>>> import numpy as np
>>> np.set_printoptions(suppress=True, linewidth=120)
>>> E = np.loadtxt("x.csv", delimiter=",")
>>> E
array([[0., 1., 0., 0.],
       [1., 0., 0., 0.],
       [0., 0., 1., 0.],
       [0., 0., 0., 1.]])
>>> np.all(np.linalg.eigvalsh(E) > 0)
np.False_
>>> np.round(np.linalg.eigvalsh(E).min(), 3)
np.float64(-1.0)
>>> [round(float(np.linalg.det(E[:i, :i])), 2) + 0 for i in range(1, 5)]
[0.0, -1.0, -1.0, -1.0]
>>> E.sum(axis=1)
array([1., 1., 1., 1.])
>>> np.linalg.matrix_rank(E)
np.int64(4)
>>> E - E[0]
array([[ 0.,  0.,  0.,  0.],
       [ 1., -1.,  0.,  0.],
       [ 0., -1.,  1.,  0.],
       [ 0., -1.,  0.,  1.]])
>>> B = E / np.sqrt((E ** 2).mean(axis=1, keepdims=True))
>>> B[2]
array([0., 0., 2., 0.])
>>> E - E.mean(axis=1, keepdims=True)
array([[-0.25,  0.75, -0.25, -0.25],
       [ 0.75, -0.25, -0.25, -0.25],
       [-0.25, -0.25,  0.75, -0.25],
       [-0.25, -0.25, -0.25,  0.75]])
>>> np.linalg.matrix_rank(B) == np.linalg.matrix_rank(E)
np.True_
>>> np.linalg.matrix_rank(E - E.mean(axis=1, keepdims=True))
np.int64(3)
>>> P = np.triu(np.array([[1, 5, -6, 6], [-6, -9, -5, 5], [7, 6, -5, 3], [-4, -9, -1, -3]]), 1) + np.eye(4)
>>> B = P @ E @ np.linalg.inv(P)
>>> np.linalg.matrix_rank(B)
np.int64(4)
>>> np.poly(B)
array([ 1., -2.,  0.,  2., -1.])
>>> mat = np.load("arr.npy")
>>> mat
array([[-59.615, -19.672,  39.065],
       [-59.062, -20.398,  40.721],
       [-60.616, -20.514,  40.384],
       [-61.346, -19.543,  39.575],
       [-59.879, -19.677,  38.816],
       [-58.187, -18.154,  40.878],
       [-58.295, -21.259,  39.231],
       [-61.208, -19.874,  40.946],
       [-61.374, -16.867,  42.226],
       [-59.269, -20.358,  40.402],
       [-59.554, -18.984,  40.548],
       [-59.409, -18.248,  41.381],
       [-59.879, -19.676,  40.406],
       [-61.628, -20.221,  38.552],
       [-59.987, -19.599,  40.521],
       [-59.53 , -19.123,  39.568],
       [-59.826, -21.596,  41.273],
       [-60.276, -18.519,  40.129],
       [-59.642, -21.734,  41.215],
       [-59.787, -18.835,  40.209],
       [-61.259, -20.19 ,  39.103],
       [-59.83 , -20.64 ,  39.32 ],
       [-60.26 , -18.959,  39.813],
       [-60.329, -18.98 ,  39.644],
       [-60.229, -19.33 ,  41.03 ],
       [-60.098, -20.493,  39.582],
       [-60.467, -20.769,  40.786],
       [-59.563, -19.27 ,  40.989],
       [-61.282, -21.358,  40.194],
       [-60.685, -19.447,  39.49 ]])
>>> G = np.cov(mat, rowvar=False)
>>> np.round(np.corrcoef(mat[:, 1], mat[:, 2])[0, 1], 3)
np.float64(0.243)
>>> np.argsort(-mat.std(axis=0).round(6), kind="stable")
array([1, 2, 0])
>>> np.round(mat.std(axis=0), 3)
array([0.841, 1.075, 0.855])
>>> np.argwhere(np.triu(np.abs(np.corrcoef(mat.T)) > 0.8, 1))
array([], shape=(0, 2), dtype=int64)
>>> np.round(np.polyfit(mat[:, 1], mat[:, 2], 1), 3)
array([ 0.193, 44.018])
>>> Q, vecs = np.linalg.qr(mat[:, :2])[0], np.linalg.qr(mat[:, 2:])[0]
>>> sigma = np.linalg.svd(Q.T @ vecs, compute_uv=False)
>>> sigma.round(3)
array([1.])
>>> B = np.c_[mat[:, :1] @ np.array([[3]]), np.array([4, 0, 5, 1, 0, 0, 4, 4, 0, 4, 3, 1, 2, 4, 0, 3, 2, 0, 5, 4, 4, 0, 4, 2, 1, 3, 3, 0, 3, 2])]
>>> B.round(3)
array([[-178.845,    4.   ],
       [-177.186,    0.   ],
       [-181.848,    5.   ],
       [-184.038,    1.   ],
       [-179.637,    0.   ],
       [-174.561,    0.   ],
       [-174.885,    4.   ],
       [-183.624,    4.   ],
       [-184.122,    0.   ],
       [-177.807,    4.   ],
       [-178.662,    3.   ],
       [-178.227,    1.   ],
       [-179.637,    2.   ],
       [-184.884,    4.   ],
       [-179.961,    0.   ],
       [-178.59 ,    3.   ],
       [-179.478,    2.   ],
       [-180.828,    0.   ],
       [-178.926,    5.   ],
       [-179.361,    4.   ],
       [-183.777,    4.   ],
       [-179.49 ,    0.   ],
       [-180.78 ,    4.   ],
       [-180.987,    2.   ],
       [-180.687,    1.   ],
       [-180.294,    3.   ],
       [-181.401,    3.   ],
       [-178.689,    0.   ],
       [-183.846,    3.   ],
       [-182.055,    2.   ]])
>>> np.round(np.linalg.norm(np.linalg.qr(mat)[0].T @ B, axis=0) ** 2 / ((B ** 2).sum(axis=0) + 1e-12), 3)
array([1.   , 0.721])
>>> np.abs(mat).max()
np.float64(61.628)
>>> np.count_nonzero(mat)
np.int64(90)
>>> np.round(np.linalg.svd(mat, compute_uv=False), 3)
array([410.46 ,   6.123,   4.716])
>>> mat.shape
(30, 3)
>>> m1 = np.load("w.npy")
>>> m1
array([[4, 5, 4, 2, 0, 1, 2],
       [0, 3, 0, 5, 0, 0, 5],
       [0, 0, 3, 1, 1, 2, 0],
       [0, 0, 0, 2, 5, 3, 4],
       [0, 0, 0, 0, 3, 5, 3],
       [0, 0, 0, 0, 0, 2, 2],
       [0, 0, 0, 0, 0, 0, 2]])
>>> # triangular
>>> B = np.linalg.inv(m1)
>>> np.round(np.linalg.cond(m1), 3)
np.float64(59.94)
>>> np.round(np.linalg.inv(B), 3) + 0
array([[4., 5., 4., 2., 0., 1., 2.],
       [0., 3., 0., 5., 0., 0., 5.],
       [0., 0., 3., 1., 1., 2., 0.],
       [0., 0., 0., 2., 5., 3., 4.],
       [0., 0., 0., 0., 3., 5., 3.],
       [0., 0., 0., 0., 0., 2., 2.],
       [0., 0., 0., 0., 0., 0., 2.]])
>>> np.round(m1 @ B, 3) + 0
array([[1., 0., 0., 0., 0., 0., 0.],
       [0., 1., 0., 0., 0., 0., 0.],
       [0., 0., 1., 0., 0., 0., 0.],
       [0., 0., 0., 1., 0., 0., 0.],
       [0., 0., 0., 0., 1., 0., 0.],
       [0., 0., 0., 0., 0., 1., 0.],
       [0., 0., 0., 0., 0., 0., 1.]])
>>> round(float(np.linalg.det(m1) * np.linalg.det(B)), 3)
1.0
>>> rng = np.random.default_rng(477612)
>>> z = rng.permutation(7)
>>> z
array([0, 5, 1, 4, 2, 6, 3])
>>> B = m1[z][:, z]
>>> np.diag(B)
array([4, 2, 3, 3, 3, 2, 2])
>>> np.allclose(B, m1)
False
>>> round(float(np.linalg.det(B)), 3), np.round(np.linalg.det(m1[z]), 3)
(864.0, np.float64(-864.0))
>>> m1.sum(axis=0)
array([ 4,  8,  7, 10,  9, 13, 18])
>>> np.linalg.matrix_rank(m1)
np.int64(7)
>>> np.abs(m1).max()
np.int64(5)
>>> np.diff(m1, axis=0)
array([[-4, -2, -4,  3,  0, -1,  3],
       [ 0, -3,  3, -4,  1,  2, -5],
       [ 0,  0, -3,  1,  4,  1,  4],
       [ 0,  0,  0, -2, -2,  2, -1],
       [ 0,  0,  0,  0, -3, -3, -1],
       [ 0,  0,  0,  0,  0, -2,  0]])
>>> m1 - m1[0]
array([[ 0,  0,  0,  0,  0,  0,  0],
       [-4, -2, -4,  3,  0, -1,  3],
       [-4, -5, -1, -1,  1,  1, -2],
       [-4, -5, -4,  0,  5,  2,  2],
       [-4, -5, -4, -2,  3,  4,  1],
       [-4, -5, -4, -2,  0,  1,  0],
       [-4, -5, -4, -2,  0, -1,  0]])
>>> arr = np.array([[-2, -3, -2, 8],
...     [4, -9, -11, 1],
...     [-5, -1, -4, -8],
...     [-11, 7, -13, -5],
...     [-6, 6, -16, -7],
...     [-3, 9, -24, -5],
...     [-5, 15, -21, -7],
...     [-6, 9, -21, -3],
...     [-14, 15, -22, 4],
...     [-20, 15, -24, 10],
...     [-20, 24, -24, 8],
...     [-11, 20, -29, 7],
...     [-18, 14, -28, -1],
...     [-16, 18, -27, -3],
...     [-19, 12, -25, 0]])
>>> arr
array([[ -2,  -3,  -2,   8],
       [  4,  -9, -11,   1],
       [ -5,  -1,  -4,  -8],
       [-11,   7, -13,  -5],
       [ -6,   6, -16,  -7],
       [ -3,   9, -24,  -5],
       [ -5,  15, -21,  -7],
       [ -6,   9, -21,  -3],
       [-14,  15, -22,   4],
       [-20,  15, -24,  10],
       [-20,  24, -24,   8],
       [-11,  20, -29,   7],
       [-18,  14, -28,  -1],
       [-16,  18, -27,  -3],
       [-19,  12, -25,   0]])
>>> dist = np.linalg.norm(arr[:, None] - arr[None], axis=-1)
>>> np.linalg.matrix_rank(dist ** 2)
np.int64(6)
>>> np.flatnonzero(dist[13] < dist.mean() / 2)
array([ 8, 12, 13, 14])
>>> Xs = (arr - arr.mean(axis=0)) / arr.std(axis=0)
>>> np.argwhere(np.abs(Xs) > 2)
array([[0, 2],
       [1, 1]])
>>> c = np.linalg.lstsq(np.delete(Xs, 0, axis=1), Xs[:, 0])[0]
>>> c.round(3)
array([-0.75 , -0.017, -0.183])
>>> vals, vecs = np.linalg.eigh(E)
>>> vals
array([-1.,  1.,  1.,  1.])
>>> np.round(vecs @ np.diag(vals) @ vecs.T, 3) + 0
array([[0., 1., 0., 0.],
       [1., 0., 0., 0.],
       [0., 0., 1., 0.],
       [0., 0., 0., 1.]])
>>> np.round(vecs.T @ E @ vecs, 3) + 0
array([[-1.,  0.,  0.,  0.],
       [ 0.,  1.,  0.,  0.],
       [ 0.,  0.,  1.,  0.],
       [ 0.,  0.,  0.,  1.]])
>>> vals.sum(), np.trace(E)
(np.float64(2.0), np.float64(2.0))
>>> np.round(np.linalg.eigvalsh(E + -2 * np.eye(4)), 3)
array([-3., -1., -1., -1.])
>>> x = np.array([0, -1, 2, 0])
>>> np.sign((arr @ x).round(6))
array([-1, -1, -1, -1, -1, -1, -1, -1, -1, -1, -1, -1, -1, -1, -1])
>>> arr @ np.eye(4)[0]
array([ -2.,   4.,  -5., -11.,  -6.,  -3.,  -5.,  -6., -14., -20., -20., -11., -18., -16., -19.])
>>> (arr * x).sum(axis=1)
array([ -1, -13,  -7, -33, -38, -57, -57, -51, -59, -63, -72, -78, -70, -72, -62])
>>> arr @ (2 * x)
array([  -2,  -26,  -14,  -66,  -76, -114, -114, -102, -118, -126, -144, -156, -140, -144, -124])
>>> np.einsum("ij,j->i", arr, x)
array([ -1, -13,  -7, -33, -38, -57, -57, -51, -59, -63, -72, -78, -70, -72, -62])
>>> np.linalg.norm(arr @ x) <= np.linalg.norm(arr, 2) * np.linalg.norm(x) + 1e-9
np.True_
>>> Xs = mat - mat.mean(axis=0)
>>> vecs = np.linalg.svd(Xs)[2][:1]
>>> B = Xs - Xs @ vecs.T @ vecs
>>> np.round(B.std(axis=0), 3)
array([0.841, 0.319, 0.731])
>>> data = np.load("test17.npy")
>>> data.round(3)
array([[ 1.   ,  0.   ,  0.   ,  0.   ],
       [ 0.   ,  0.866, -0.5  ,  0.   ],
       [ 0.   ,  0.5  ,  0.866,  0.   ],
       [ 0.   ,  0.   ,  0.   ,  1.   ]])
>>> # orthonormal columns
>>> B = np.linalg.inv(data)
>>> np.round(data @ B, 3) + 0
array([[1., 0., 0., 0.],
       [0., 1., 0., 0.],
       [0., 0., 1., 0.],
       [0., 0., 0., 1.]])
>>> np.allclose(B, data.T)
True
>>> (np.abs(B) > 1e-9).astype(int)
array([[1, 0, 0, 0],
       [0, 1, 1, 0],
       [0, 1, 1, 0],
       [0, 0, 0, 1]])
>>> round(float(np.linalg.slogdet(data)[0]), 3)
1.0
>>> np.round(np.linalg.inv(B), 3)
array([[ 1.   ,  0.   ,  0.   ,  0.   ],
       [ 0.   ,  0.866, -0.5  ,  0.   ],
       [ 0.   ,  0.5  ,  0.866,  0.   ],
       [ 0.   ,  0.   ,  0.   ,  1.   ]])
>>> x = np.array([5, 2, -2, 4])
>>> np.round(np.linalg.det(data), 3)
np.float64(1.0)
>>> [p for p in range(1, 25) if np.allclose(np.linalg.matrix_power(data, p), np.eye(4))]
[12, 24]
>>> data.T @ (data @ x)
array([ 5.,  2., -2.,  4.])
